% python3 -q
>>> import numpy as np
>>> np.set_printoptions(precision=3, suppress=True, linewidth=120, floatmode="fixed")
>>> def rnd(a):
...     return np.round(a, 3) + 0
... 
>>> X = np.load("mat.npy")
>>> print(X)
[[-3.000  1.000 -5.000  7.000  7.000]
 [ 3.000 -8.000  8.000  7.000  0.000]
 [-9.000 -4.000 -9.000  6.000  9.000]
 [ 0.000  0.000  0.000 -3.000  4.000]
 [ 0.000  0.000  0.000  4.000  6.000]]
>>> proj = np.triu(np.array([[-1, -2, 0, -2, 0],
...     [0, 0, 1, 3, -1],
...     [0, 3, 1, -1, 2],
...     [2, -2, -1, 3, -1],
...     [-2, 0, 0, 3, 3]]), 1) + np.eye(5)
>>> B = proj @ X @ np.linalg.inv(proj)
>>> print(rnd(np.poly(B)))
[    1.000    17.000    13.000 -1064.000 -3449.000  2142.000]
>>> print(proj @ X - X @ proj)
[[ -6.000  10.000 -17.000 -22.000  10.000]
 [ -9.000   2.000  -1.000  31.000  -2.000]
 [  0.000 -18.000   4.000  -4.000  28.000]
 [  0.000   0.000   0.000  -4.000  -9.000]
 [  0.000   0.000   0.000   0.000   4.000]]
>>> print(np.trace(B), np.trace(X))
-17.0 -17.0
>>> left, sigma, Vh = np.linalg.svd(X)
>>> print(rnd(sigma))
[20.870 13.930  6.054  4.968  0.245]
>>> B = left[:, :4] @ np.diag(sigma[:4]) @ Vh[:4]
>>> print(rnd(np.linalg.norm(X - B, 2)), rnd(sigma[4]))
0.245 0.245
>>> E = np.load("w.npy")
>>> print(E)
[[ -4   2   4  -8  -9   6   0   6  -5]
 [-17   9  -1 -13  -2  11  11  17 -25]
 [  6   5   7  -5  -5  -5   2   6  -7]
 [ -4   2   4  -8  -9   6   0   6  -5]
 [ -7   7   6  -8  -9  -2   7  15 -13]
 [ 13   3  11  -9 -26   4  -5  -1 -18]
 [ -5   2  -6  -2  -3   9   8   8  -8]
 [ -5  -2   3  -9  -8   3   3  -8  -5]
 [  3   2  -3  -5  -6  17   0  15 -24]
 [  5  -6  -4  -8  -4  -7   0   4  -3]
 [ -1   7  -4   0  -6  11   1  12 -26]
 [  8   4   5 -13  -9 -20   9  19 -18]
 [ -6  16   3  -9   1   3  10  31 -27]
 [  0  -4 -10 -10  -7   2   8  12 -11]
 [ -1  -8  -4 -12 -12  -2  -3 -16  -2]
 [  2   7  11 -13 -14   1   2  12 -12]]
>>> print(np.diff(E, axis=0))
[[-13   7  -5  -5   7   5  11  11 -20]
 [ 23  -4   8   8  -3 -16  -9 -11  18]
 [-10  -3  -3  -3  -4  11  -2   0   2]
 [ -3   5   2   0   0  -8   7   9  -8]
 [ 20  -4   5  -1 -17   6 -12 -16  -5]
 [-18  -1 -17   7  23   5  13   9  10]
 [  0  -4   9  -7  -5  -6  -5 -16   3]
 [  8   4  -6   4   2  14  -3  23 -19]
 [  2  -8  -1  -3   2 -24   0 -11  21]
 [ -6  13   0   8  -2  18   1   8 -23]
 [  9  -3   9 -13  -3 -31   8   7   8]
 [-14  12  -2   4  10  23   1  12  -9]
 [  6 -20 -13  -1  -8  -1  -2 -19  16]
 [ -1  -4   6  -2  -5  -4 -11 -28   9]
 [  3  15  15  -1  -2   3   5  28 -10]]
>>> print(E.sum(axis=1))
[ -8 -10   4  -8  -4 -28   3 -28  -1 -23  -6 -15  22 -20 -60  -4]
>>> print(np.linalg.matrix_rank(E))
9
>>> O, V = np.linalg.qr(E[:, :1])[0], np.linalg.qr(E[:, 1:])[0]
>>> sigma = np.linalg.svd(O.T @ V, compute_uv=False)
>>> print(rnd(np.linalg.norm(O @ O.T - V @ V.T, 2)))
1.0
>>> print((sigma > 0.9).sum())
1
>>> print(rnd(np.degrees(np.arccos(sigma.clip(0, 1)))))
[22.424]
>>> x0 = np.array([1, 2, 0, 1, 2, 2, 0, 1, 0])
>>> rhs = E @ x0
>>> print(rnd(np.linalg.pinv(E) @ E))
[[1.000 0.000 0.000 0.000 0.000 0.000 0.000 0.000 0.000]
 [0.000 1.000 0.000 0.000 0.000 0.000 0.000 0.000 0.000]
 [0.000 0.000 1.000 0.000 0.000 0.000 0.000 0.000 0.000]
 [0.000 0.000 0.000 1.000 0.000 0.000 0.000 0.000 0.000]
 [0.000 0.000 0.000 0.000 1.000 0.000 0.000 0.000 0.000]
 [0.000 0.000 0.000 0.000 0.000 1.000 0.000 0.000 0.000]
 [0.000 0.000 0.000 0.000 0.000 0.000 1.000 0.000 0.000]
 [0.000 0.000 0.000 0.000 0.000 0.000 0.000 1.000 0.000]
 [0.000 0.000 0.000 0.000 0.000 0.000 0.000 0.000 1.000]]
>>> rng = np.random.default_rng(3)
>>> rhs = rhs + 0.05 * rng.normal(size=16)
>>> print(rnd(rhs))
[ -7.898  22.872  -2.979  -8.028  -8.023 -35.011  16.899 -36.012  38.957 -32.834  35.011 -36.018  55.986 -16.033
 -73.053 -11.020]
>>> coef, *_ = np.linalg.lstsq(E, rhs)
>>> print(coef.round())
[ 1.000  2.000  0.000  1.000  2.000  2.000 -0.000  1.000  0.000]
>>> print([round(float(np.linalg.norm(np.linalg.solve(E.T @ E + lam * np.eye(9), E.T @ rhs))), 2) for lam in (0, 1, 10, 100)])
[3.87, 3.83, 3.63, 3.18]
>>> print(rnd(coef))
[ 0.997  1.993  0.001  1.000  2.000  1.996 -0.015  1.007  0.001]
>>> B = np.c_[E[:, :6] @ np.array([[1, 1, 0, 1, 0, 0],
...     [1, 2, 0, 2, 0, 2],
...     [2, 1, 0, 2, 1, 2],
...     [0, 0, 2, 0, 2, 1],
...     [1, 0, 1, 1, 0, 0],
...     [1, 0, 0, 2, 2, 2]]), np.array([1, 1, 2, 1, 1, 0, 3, 3, 0, 2, 0, 1, 1, 3, 1, 0])]
>>> print(B)
[[  3   4 -25  11   0  16   1]
 [ -1   0 -28  19  -5  25   1]
 [ 15  23 -15  15 -13   9   2]
 [  3   4 -25  11   0  16   1]
 [  1  13 -25   6 -14  14   1]
 [ 16  30 -44  23   1  27   0]
 [ -9  -7  -7   2   8   8   3]
 [ -6  -6 -26  -5  -9  -1   3]
 [ 10   4 -16  29  21  27   0]
 [-20 -11 -20 -33 -34 -42   2]
 [  3   9  -6  21  18  28   0]
 [ -7  21 -35 -23 -61 -35   1]
 [ 20  29 -17  39  -9  35   1]
 [-29 -18 -27 -31 -26 -34   3]
 [-31 -21 -36 -41 -32 -40   1]
 [ 18  27 -40  26 -13  25   0]]
>>> print(rnd(np.linalg.norm(B - E @ np.linalg.lstsq(E, B)[0], axis=0)))
[0.000 0.000 0.000 0.000 0.000 0.000 2.996]
>>> print(np.linalg.matrix_rank(np.c_[E, B]))
10
>>> print(rnd(np.linalg.norm(np.linalg.qr(E)[0].T @ B, axis=0) ** 2 / ((B ** 2).sum(axis=0) + 1e-12)))
[1.000 1.000 1.000 1.000 1.000 1.000 0.786]
>>> print(rnd(np.linalg.lstsq(E, B[:, 0])[0]))
[1.000 1.000 2.000 0.000 1.000 1.000 0.000 0.000 0.000]
>>> M = np.load("block12.npy")
>>> print(M)
[[ 8.000  5.000  0.000  0.000  0.000  0.000]
 [ 5.000  2.000  5.000  0.000  0.000  0.000]
 [ 0.000  5.000 -5.000  5.000  0.000  0.000]
 [ 0.000  0.000  5.000  6.000  5.000  0.000]
 [ 0.000  0.000  0.000  5.000 -9.000  5.000]
 [ 0.000  0.000  0.000  0.000  5.000  2.000]]
>>> left, sigma, Vh = np.linalg.svd(E, full_matrices=False)
>>> print(rnd(np.cumsum(sigma ** 2) / np.sum(sigma ** 2)))
[0.624 0.778 0.880 0.934 0.976 0.991 0.996 0.999 1.000]
>>> print(rnd(np.sqrt((sigma ** 2).sum())), rnd(np.linalg.norm(E)))
116.37 116.37
>>> print(rnd(Vh @ Vh.T))
[[1.000 0.000 0.000 0.000 0.000 0.000 0.000 0.000 0.000]
 [0.000 1.000 0.000 0.000 0.000 0.000 0.000 0.000 0.000]
 [0.000 0.000 1.000 0.000 0.000 0.000 0.000 0.000 0.000]
 [0.000 0.000 0.000 1.000 0.000 0.000 0.000 0.000 0.000]
 [0.000 0.000 0.000 0.000 1.000 0.000 0.000 0.000 0.000]
 [0.000 0.000 0.000 0.000 0.000 1.000 0.000 0.000 0.000]
 [0.000 0.000 0.000 0.000 0.000 0.000 1.000 0.000 0.000]
 [0.000 0.000 0.000 0.000 0.000 0.000 0.000 1.000 0.000]
 [0.000 0.000 0.000 0.000 0.000 0.000 0.000 0.000 1.000]]
>>> print(np.abs(left[:, 0]).round(6).argmax())
12
>>> print(rnd(left.T @ left))
[[1.000 0.000 0.000 0.000 0.000 0.000 0.000 0.000 0.000]
 [0.000 1.000 0.000 0.000 0.000 0.000 0.000 0.000 0.000]
 [0.000 0.000 1.000 0.000 0.000 0.000 0.000 0.000 0.000]
 [0.000 0.000 0.000 1.000 0.000 0.000 0.000 0.000 0.000]
 [0.000 0.000 0.000 0.000 1.000 0.000 0.000 0.000 0.000]
 [0.000 0.000 0.000 0.000 0.000 1.000 0.000 0.000 0.000]
 [0.000 0.000 0.000 0.000 0.000 0.000 1.000 0.000 0.000]
 [0.000 0.000 0.000 0.000 0.000 0.000 0.000 1.000 0.000]
 [0.000 0.000 0.000 0.000 0.000 0.000 0.000 0.000 1.000]]
>>> print(rnd(left.T @ E @ Vh.T))
[[91.959  0.000  0.000  0.000  0.000  0.000  0.000  0.000  0.000]
 [ 0.000 45.581  0.000  0.000  0.000  0.000  0.000  0.000  0.000]
 [ 0.000  0.000 37.128  0.000  0.000  0.000  0.000  0.000  0.000]
 [ 0.000  0.000  0.000 27.081  0.000  0.000  0.000  0.000  0.000]
 [ 0.000  0.000  0.000  0.000 23.901  0.000  0.000  0.000  0.000]
 [ 0.000  0.000  0.000  0.000  0.000 14.054  0.000  0.000  0.000]
 [ 0.000  0.000  0.000  0.000  0.000  0.000  8.644  0.000  0.000]
 [ 0.000  0.000  0.000  0.000  0.000  0.000  0.000  6.210  0.000]
 [ 0.000  0.000  0.000  0.000  0.000  0.000  0.000  0.000  3.749]]
>>> print(left.shape, sigma.shape, Vh.shape)
(16, 9) (9,) (9, 9)
>>> B = np.array([[1]])
>>> basis = np.array([[0, 0, 1, 2, 2, 2, 1, 0, 2, 1, 1],
...     [2, 2, 2, 1, 0, 0, 2, 2, 1, 0, 2],
...     [1, 0, 1, 1, 1, 1, 0, 1, 0, 0, 1],
...     [1, 2, 2, 1, 2, 1, 2, 2, 1, 0, 2],
...     [1, 0, 0, 2, 0, 0, 2, 0, 1, 2, 2],
...     [2, 0, 1, 2, 0, 0, 2, 1, 0, 1, 2],
...     [1, 1, 0, 2, 1, 2, 1, 0, 1, 1, 0],
...     [2, 2, 0, 1, 2, 1, 2, 1, 2, 0, 1],
...     [0, 0, 1, 0, 1, 1, 1, 1, 1, 2, 2],
...     [2, 1, 2, 2, 1, 2, 2, 2, 2, 2, 1],
...     [2, 1, 2, 0, 1, 2, 1, 2, 1, 2, 1]])
>>> A = np.block([[B, np.zeros((1, 11))], [np.zeros((11, 1)), basis]])
>>> print(A)
[[1.000 0.000 0.000 0.000 0.000 0.000 0.000 0.000 0.000 0.000 0.000 0.000]
 [0.000 0.000 0.000 1.000 2.000 2.000 2.000 1.000 0.000 2.000 1.000 1.000]
 [0.000 2.000 2.000 2.000 1.000 0.000 0.000 2.000 2.000 1.000 0.000 2.000]
 [0.000 1.000 0.000 1.000 1.000 1.000 1.000 0.000 1.000 0.000 0.000 1.000]
 [0.000 1.000 2.000 2.000 1.000 2.000 1.000 2.000 2.000 1.000 0.000 2.000]
 [0.000 1.000 0.000 0.000 2.000 0.000 0.000 2.000 0.000 1.000 2.000 2.000]
 [0.000 2.000 0.000 1.000 2.000 0.000 0.000 2.000 1.000 0.000 1.000 2.000]
 [0.000 1.000 1.000 0.000 2.000 1.000 2.000 1.000 0.000 1.000 1.000 0.000]
 [0.000 2.000 2.000 0.000 1.000 2.000 1.000 2.000 1.000 2.000 0.000 1.000]
 [0.000 0.000 0.000 1.000 0.000 1.000 1.000 1.000 1.000 1.000 2.000 2.000]
 [0.000 2.000 1.000 2.000 2.000 1.000 2.000 2.000 2.000 2.000 2.000 1.000]
 [0.000 2.000 1.000 2.000 0.000 1.000 2.000 1.000 2.000 1.000 2.000 1.000]]
>>> x0 = np.array([1, 0, -1, -5, 2, -2, -3, -1, 1, 3, -2, -4])
>>> rhs = A @ x0
>>> print(rhs)
[  1.000 -12.000 -15.000 -11.000 -22.000  -7.000 -12.000  -5.000  -6.000 -19.000 -17.000 -23.000]
>>> print(rnd(np.linalg.solve(A, rhs)))
[ 1.000  0.000 -1.000 -5.000  2.000 -2.000 -3.000 -1.000  1.000  3.000 -2.000 -4.000]
>>> print(rnd(np.linalg.solve(A, A[:, 3])))
[0.000 0.000 0.000 1.000 0.000 0.000 0.000 0.000 0.000 0.000 0.000 0.000]
>>> print(rnd(np.linalg.solve(A, rhs + A[:, 9])))
[ 1.000  0.000 -1.000 -5.000  2.000 -2.000 -3.000 -1.000  1.000  4.000 -2.000 -4.000]
>>> print(rnd(np.linalg.solve(A, 3 * rhs)))
[  3.000   0.000  -3.000 -15.000   6.000  -6.000  -9.000  -3.000   3.000   9.000  -6.000 -12.000]
>>> print(A @ A)
[[ 1.000  0.000  0.000  0.000  0.000  0.000  0.000  0.000  0.000  0.000  0.000  0.000]
 [ 0.000 14.000  7.000 13.000 15.000 10.000 11.000 18.000 13.000 10.000 15.000 19.000]
 [ 0.000 17.000 14.000 15.000 15.000 17.000 18.000 17.000 15.000 16.000 10.000 16.000]
 [ 0.000  9.000  5.000  7.000  9.000  8.000  7.000 10.000  7.000  7.000  6.000 10.000]
 [ 0.000 21.000 14.000 15.000 19.000 15.000 16.000 22.000 16.000 16.000 14.000 21.000]
 [ 0.000 12.000 10.000 14.000 12.000 13.000 17.000 14.000 13.000 13.000 13.000 11.000]
 [ 0.000 13.000 11.000 13.000 14.000 16.000 18.000 14.000 12.000 14.000 10.000 11.000]
 [ 0.000 12.000  8.000 12.000 15.000  9.000  9.000 17.000 11.000 10.000 10.000 16.000]
 [ 0.000 15.000 11.000 13.000 18.000 13.000 14.000 21.000 12.000 16.000 15.000 20.000]
 [ 0.000 15.000  7.000 11.000 12.000  9.000 13.000 14.000 12.000 11.000 14.000 12.000]
 [ 0.000 23.000 15.000 20.000 25.000 21.000 22.000 27.000 20.000 21.000 18.000 25.000]
 [ 0.000 20.000 10.000 15.000 21.000 15.000 17.000 21.000 15.000 17.000 15.000 19.000]]
